$ ipython --no-banner

In [1]: import numpy as np

In [2]: np.set_printoptions(precision=3, suppress=True, linewidth=140)

In [3]: Y = np.array([[0, -1],
   ...:     [4, -4],
   ...:     [-5, -2],
   ...:     [0, 0],
   ...:     [1, -4],
   ...:     [-2, 4],
   ...:     [-4, 5],
   ...:     [3, -1],
   ...:     [-1, -3],
   ...:     [-4, -3]])

In [4]: W2 = np.array([[1, 5, 4, 1, 1], [4, 5, 2, 1, 0]])

In [5]: rng = np.random.default_rng(61618)

In [6]: F = Y @ W2 + 0.02 * rng.normal(size=(10, 5))

In [7]: F
Out[7]: 
array([[ -4.001,  -4.985,  -1.978,  -1.017,   0.003],
       [-11.987,   0.027,   7.986,   0.008,   3.964],
       [-13.01 , -35.001, -23.959,  -7.005,  -5.012],
       [ -0.033,  -0.029,   0.003,   0.007,   0.008],
       [-15.011, -14.977,  -4.003,  -2.988,   0.998],
       [ 13.988,   9.983,  -0.017,   1.971,  -2.043],
       [ 16.   ,   4.983,  -6.   ,   0.992,  -4.009],
       [ -0.965,   9.973,   9.98 ,   2.002,   2.969],
       [-13.024, -19.982,  -9.981,  -3.97 ,  -0.967],
       [-16.034, -34.991, -22.003,  -6.989,  -4.015]])

In [8]: left, sv, Vh = np.linalg.svd(F)

In [9]: np.argmax(sv[:-1] / (sv[1:] + 1e-6)) + 1
Out[9]: np.int64(2)

In [10]: Y = left[:, :2] @ np.diag(sv[:2]) @ Vh[:2]

In [11]: np.linalg.matrix_rank(F, rtol=0.05)
Out[11]: np.int64(2)

In [12]: np.linalg.matrix_rank(Y)
Out[12]: np.int64(2)

In [13]: M = (rng.random((11, 11)) < 0.3) + np.eye(11)

In [14]: M /= M.sum(axis=1, keepdims=True)

In [15]: M
Out[15]: 
array([[0.125, 0.125, 0.125, 0.125, 0.125, 0.125, 0.125, 0.   , 0.   , 0.   , 0.125],
       [0.   , 0.5  , 0.   , 0.   , 0.   , 0.5  , 0.   , 0.   , 0.   , 0.   , 0.   ],
       [0.   , 0.   , 0.5  , 0.   , 0.   , 0.   , 0.   , 0.   , 0.   , 0.5  , 0.   ],
       [0.   , 0.   , 0.   , 0.5  , 0.25 , 0.   , 0.   , 0.25 , 0.   , 0.   , 0.   ],
       [0.   , 0.   , 0.   , 0.   , 0.25 , 0.25 , 0.25 , 0.   , 0.   , 0.   , 0.25 ],
       [0.   , 0.143, 0.143, 0.   , 0.143, 0.143, 0.143, 0.143, 0.143, 0.   , 0.   ],
       [0.   , 0.   , 0.333, 0.333, 0.   , 0.   , 0.333, 0.   , 0.   , 0.   , 0.   ],
       [0.   , 0.   , 0.   , 0.   , 0.   , 0.   , 0.   , 0.5  , 0.   , 0.   , 0.5  ],
       [0.   , 0.   , 0.   , 0.   , 0.5  , 0.   , 0.   , 0.   , 0.5  , 0.   , 0.   ],
       [0.25 , 0.   , 0.   , 0.   , 0.25 , 0.   , 0.   , 0.   , 0.   , 0.5  , 0.   ],
       [0.2  , 0.2  , 0.   , 0.2  , 0.   , 0.   , 0.   , 0.   , 0.   , 0.   , 0.4  ]])

In [16]: Y = F / np.sqrt((F ** 2).mean(axis=1, keepdims=True))

In [17]: np.linalg.norm(Y, axis=1)
Out[17]: array([2.236, 2.236, 2.236, 2.236, 2.236, 2.236, 2.236, 2.236, 2.236, 2.236])

In [18]: M.sum(axis=1)
Out[18]: array([1., 1., 1., 1., 1., 1., 1., 1., 1., 1., 1.])

In [19]: pr = np.eye(11)[3]

In [20]: for _ in range(6):
    ...:     pr = pr @ M
    ...:     print(pr.round(3))
    ...: 
[0.   0.   0.   0.5  0.25 0.   0.   0.25 0.   0.   0.  ]
[0.    0.    0.    0.25  0.188 0.062 0.062 0.25  0.    0.    0.188]
[0.038 0.046 0.03  0.183 0.118 0.056 0.077 0.196 0.009 0.    0.247]
[0.054 0.085 0.053 0.171 0.093 0.065 0.068 0.152 0.012 0.015 0.231]
[0.057 0.105 0.065 0.161 0.092 0.082 0.062 0.128 0.016 0.034 0.198]
[0.055 0.111 0.072 0.148 0.098 0.094 0.062 0.116 0.019 0.05  0.174]

In [21]: np.round(np.linalg.det(M), 3)
Out[21]: np.float64(-0.0)

In [22]: np.allclose(M, M.T)
Out[22]: False

In [23]: z = rng.permutation(11)

In [24]: z
Out[24]: array([ 0,  7,  3, 10,  6,  5,  4,  1,  2,  9,  8])

In [25]: Y = M[z][:, z]

In [26]: np.sort(np.abs(np.linalg.eigvals(Y)))
Out[26]: array([0.053, 0.097, 0.097, 0.433, 0.433, 0.525, 0.525, 0.557, 0.631, 0.631, 1.   ])

In [27]: np.round(np.linalg.det(Y), 3), round(float(np.linalg.det(M[z])), 3)
Out[27]: (np.float64(-0.0), 0.0)

In [28]: x = np.array([3, 0, 1, -2, 0, 0, -3, 2, 0, -2, 1])

In [29]: h = np.maximum(M @ x, 0)

In [30]: np.flatnonzero(h > 1e-9)
Out[30]: array([ 7, 10])

In [31]: np.maximum(M @ (3 * x), 0)
Out[31]: array([0. , 0. , 0. , 0. , 0. , 0. , 0. , 4.5, 0. , 0. , 1.8])

In [32]: h
Out[32]: array([0. , 0. , 0. , 0. , 0. , 0. , 0. , 1.5, 0. , 0. , 0.6])

In [33]: M * (h > 1e-9)[:, None]
Out[33]: 
array([[0. , 0. , 0. , 0. , 0. , 0. , 0. , 0. , 0. , 0. , 0. ],
       [0. , 0. , 0. , 0. , 0. , 0. , 0. , 0. , 0. , 0. , 0. ],
       [0. , 0. , 0. , 0. , 0. , 0. , 0. , 0. , 0. , 0. , 0. ],
       [0. , 0. , 0. , 0. , 0. , 0. , 0. , 0. , 0. , 0. , 0. ],
       [0. , 0. , 0. , 0. , 0. , 0. , 0. , 0. , 0. , 0. , 0. ],
       [0. , 0. , 0. , 0. , 0. , 0. , 0. , 0. , 0. , 0. , 0. ],
       [0. , 0. , 0. , 0. , 0. , 0. , 0. , 0. , 0. , 0. , 0. ],
       [0. , 0. , 0. , 0. , 0. , 0. , 0. , 0.5, 0. , 0. , 0.5],
       [0. , 0. , 0. , 0. , 0. , 0. , 0. , 0. , 0. , 0. , 0. ],
       [0. , 0. , 0. , 0. , 0. , 0. , 0. , 0. , 0. , 0. , 0. ],
       [0.2, 0.2, 0. , 0.2, 0. , 0. , 0. , 0. , 0. , 0. , 0.4]])

In [34]: M.T @ h
Out[34]: array([0.12, 0.12, 0.  , 0.12, 0.  , 0.  , 0.  , 0.75, 0.  , 0.  , 0.99])

In [35]: J = np.loadtxt("test6.csv", delimiter=",")

In [36]: J
Out[36]: 
array([[0., 1., 0., 1., 1., 0., 0.],
       [1., 0., 0., 1., 1., 0., 0.],
       [0., 0., 0., 1., 1., 0., 0.],
       [1., 1., 1., 0., 1., 1., 0.],
       [1., 1., 1., 1., 0., 1., 0.],
       [0., 0., 0., 1., 1., 0., 0.],
       [0., 0., 0., 0., 0., 0., 0.]])

In [37]: round(float(np.linalg.norm(J, 2) / np.linalg.norm(J)), 3)
Out[37]: 0.811

In [38]: np.linalg.matrix_rank(J, rtol=0.1)
Out[38]: np.int64(5)

In [39]: arr = np.load("dump.npy")

In [40]: arr
Out[40]: 
array([[ 3,  3,  3,  3,  3],
       [ 3,  6,  6,  6,  6],
       [ 3,  6,  9,  9,  9],
       [ 3,  6,  9, 12, 12],
       [ 3,  6,  9, 12, 15]])

In [41]: W1 = np.array([[0, 0], [0, 5], [2, -3], [0, 4], [-1, 5]])

In [42]: b = np.array([-1, 1])

In [43]: act = np.maximum(arr @ W1 + b, 0)

In [44]: (act > 0).astype(int)
Out[44]: 
array([[1, 1],
       [1, 1],
       [1, 1],
       [1, 1],
       [1, 1]])

In [45]: (act > 0).mean(axis=0)
Out[45]: array([1., 1.])

In [46]: W2 = np.array([[7, 7, 2], [9, 5, 1]])

In [47]: (act @ W2).round(6).argmax(axis=1)
Out[47]: array([0, 0, 0, 0, 0])

In [48]: act @ W2
Out[48]: 
array([[ 320,  184,   38],
       [ 638,  370,   77],
       [ 821,  481,  101],
       [1043,  595,  122],
       [1157,  649,  131]])

In [49]: evals, evecs = np.linalg.eigh(arr)

In [50]: x = np.array([2, 1, 0, -1, 0])

In [51]: np.abs(arr).sum(axis=1).max(), round(np.abs(evals).max(), 3)
Out[51]: (np.int64(45), np.float64(37.031))

In [52]: x @ arr @ x
Out[52]: np.int64(18)

In [53]: round(np.linalg.det(J), 3)
Out[53]: np.float64(0.0)

In [54]: (np.linalg.matrix_power((J != 0) + (J.T != 0) + np.eye(7), 7) > 0).astype(int)
Out[54]: 
array([[1, 1, 1, 1, 1, 1, 0],
       [1, 1, 1, 1, 1, 1, 0],
       [1, 1, 1, 1, 1, 1, 0],
       [1, 1, 1, 1, 1, 1, 0],
       [1, 1, 1, 1, 1, 1, 0],
       [1, 1, 1, 1, 1, 1, 0],
       [0, 0, 0, 0, 0, 0, 1]])

In [55]: data = np.loadtxt("a.csv", delimiter=",")

In [56]: data
Out[56]: 
array([[ 1.   ,  0.   ,  0.   ,  0.   ,  0.   ,  0.   ,  0.   ,  0.   ],
       [ 0.   ,  1.   ,  0.   ,  0.   ,  0.   ,  0.   ,  0.   ,  0.   ],
       [ 0.   ,  0.   , -0.707,  0.   , -0.707,  0.   ,  0.   ,  0.   ],
       [ 0.   ,  0.   ,  0.   ,  1.   ,  0.   ,  0.   ,  0.   ,  0.   ],
       [ 0.   ,  0.   ,  0.707,  0.   , -0.707,  0.   ,  0.   ,  0.   ],
       [ 0.   ,  0.   ,  0.   ,  0.   ,  0.   ,  1.   ,  0.   ,  0.   ],
       [ 0.   ,  0.   ,  0.   ,  0.   ,  0.   ,  0.   ,  1.   ,  0.   ],
       [ 0.   ,  0.   ,  0.   ,  0.   ,  0.   ,  0.   ,  0.   ,  1.   ]])

In [57]: # orthonormal columns

In [58]: Y = np.linalg.inv(data)

In [59]: np.linalg.inv(Y)
Out[59]: 
array([[ 1.   ,  0.   ,  0.   ,  0.   ,  0.   ,  0.   ,  0.   ,  0.   ],
       [ 0.   ,  1.   ,  0.   ,  0.   ,  0.   ,  0.   ,  0.   ,  0.   ],
       [-0.   , -0.   , -0.707, -0.   , -0.707, -0.   , -0.   , -0.   ],
       [ 0.   ,  0.   ,  0.   ,  1.   ,  0.   ,  0.   ,  0.   ,  0.   ],
       [ 0.   ,  0.   ,  0.707,  0.   , -0.707,  0.   ,  0.   ,  0.   ],
       [ 0.   ,  0.   ,  0.   ,  0.   ,  0.   ,  1.   ,  0.   ,  0.   ],
       [ 0.   ,  0.   ,  0.   ,  0.   ,  0.   ,  0.   ,  1.   ,  0.   ],
       [ 0.   ,  0.   ,  0.   ,  0.   ,  0.   ,  0.   ,  0.   ,  1.   ]])

In [60]: np.round(data @ Y, 3) + 0
Out[60]: 
array([[1., 0., 0., 0., 0., 0., 0., 0.],
       [0., 1., 0., 0., 0., 0., 0., 0.],
       [0., 0., 1., 0., 0., 0., 0., 0.],
       [0., 0., 0., 1., 0., 0., 0., 0.],
       [0., 0., 0., 0., 1., 0., 0., 0.],
       [0., 0., 0., 0., 0., 1., 0., 0.],
       [0., 0., 0., 0., 0., 0., 1., 0.],
       [0., 0., 0., 0., 0., 0., 0., 1.]])

In [61]: (np.abs(Y) > 1e-9).astype(int)
Out[61]: 
array([[1, 0, 0, 0, 0, 0, 0, 0],
       [0, 1, 0, 0, 0, 0, 0, 0],
       [0, 0, 1, 0, 1, 0, 0, 0],
       [0, 0, 0, 1, 0, 0, 0, 0],
       [0, 0, 1, 0, 1, 0, 0, 0],
       [0, 0, 0, 0, 0, 1, 0, 0],
       [0, 0, 0, 0, 0, 0, 1, 0],
       [0, 0, 0, 0, 0, 0, 0, 1]])

In [62]: round(np.linalg.slogdet(data)[0], 3)
Out[62]: np.float64(1.0)

In [63]: mat = np.loadtxt("m.csv", delimiter=",")

In [64]: mat
Out[64]: 
array([[-0.432,  0.905, -0.261, -0.2  ,  0.101, -0.219,  0.111,  0.332,  0.777, -0.107],
       [ 0.905, -1.058, -0.253, -0.116, -0.199, -0.222,  0.28 , -0.242,  0.223, -0.162],
       [-0.261, -0.253, -0.707,  0.194, -0.151, -0.371, -0.128, -0.265, -0.539, -0.395],
       [-0.2  , -0.116,  0.194,  0.169, -0.407, -1.223,  0.005,  0.165, -0.048,  0.268],
       [ 0.101, -0.199, -0.151, -0.407, -0.284,  0.605,  0.955, -0.563,  0.103,  1.081],
       [-0.219, -0.222, -0.371, -1.223,  0.605,  0.675, -0.452,  0.236, -0.385, -0.37 ],
       [ 0.111,  0.28 , -0.128,  0.005,  0.955, -0.452,  1.191,  0.622, -0.782, -0.024],
       [ 0.332, -0.242, -0.265,  0.165, -0.563,  0.236,  0.622,  0.555, -0.305, -0.847],
       [ 0.777,  0.223, -0.539, -0.048,  0.103, -0.385, -0.782, -0.305, -0.525, -0.005],
       [-0.107, -0.162, -0.395,  0.268,  1.081, -0.37 , -0.024, -0.847, -0.005,  0.416]])

In [65]: # rank 9

In [66]: left, sv, Vh = np.linalg.svd(mat)

In [67]: evecs = Vh[:(sv > 1e-8).sum()]

In [68]: x = mat[3] + 5 * mat[5] + rng.integers(2) * np.eye(10)[7]

In [69]: x
Out[69]: array([-1.293, -1.227, -1.664, -5.947,  2.616,  2.152, -2.257,  1.343, -1.975, -1.581])

In [70]: np.diag(evecs.T @ evecs)
Out[70]: array([0.999, 0.933, 0.828, 0.889, 0.995, 0.974, 0.952, 0.64 , 0.99 , 0.799])

In [71]: np.linalg.matrix_rank(np.vstack([mat, x]))
Out[71]: np.int64(9)

In [72]: round(float(np.linalg.norm(x - evecs.T @ evecs @ x)), 3)
Out[72]: 0.0

In [73]: u, r1 = mat[9], mat[2]

In [74]: np.round(u @ u, 3)
Out[74]: np.float64(2.462)

In [75]: pr = (u @ r1) / (u @ u) * u

In [76]: pr
Out[76]: array([-0.019, -0.029, -0.071,  0.048,  0.193, -0.066, -0.004, -0.152, -0.001,  0.074])

In [77]: round(np.linalg.norm(u + r1) ** 2 + np.linalg.norm(u - r1) ** 2, 3)
Out[77]: np.float64(7.65)

In [78]: r1 - pr
Out[78]: array([-0.242, -0.224, -0.637,  0.146, -0.344, -0.305, -0.124, -0.113, -0.538, -0.469])

In [79]: np.linalg.matrix_rank(np.outer(u, r1))
Out[79]: np.int64(1)
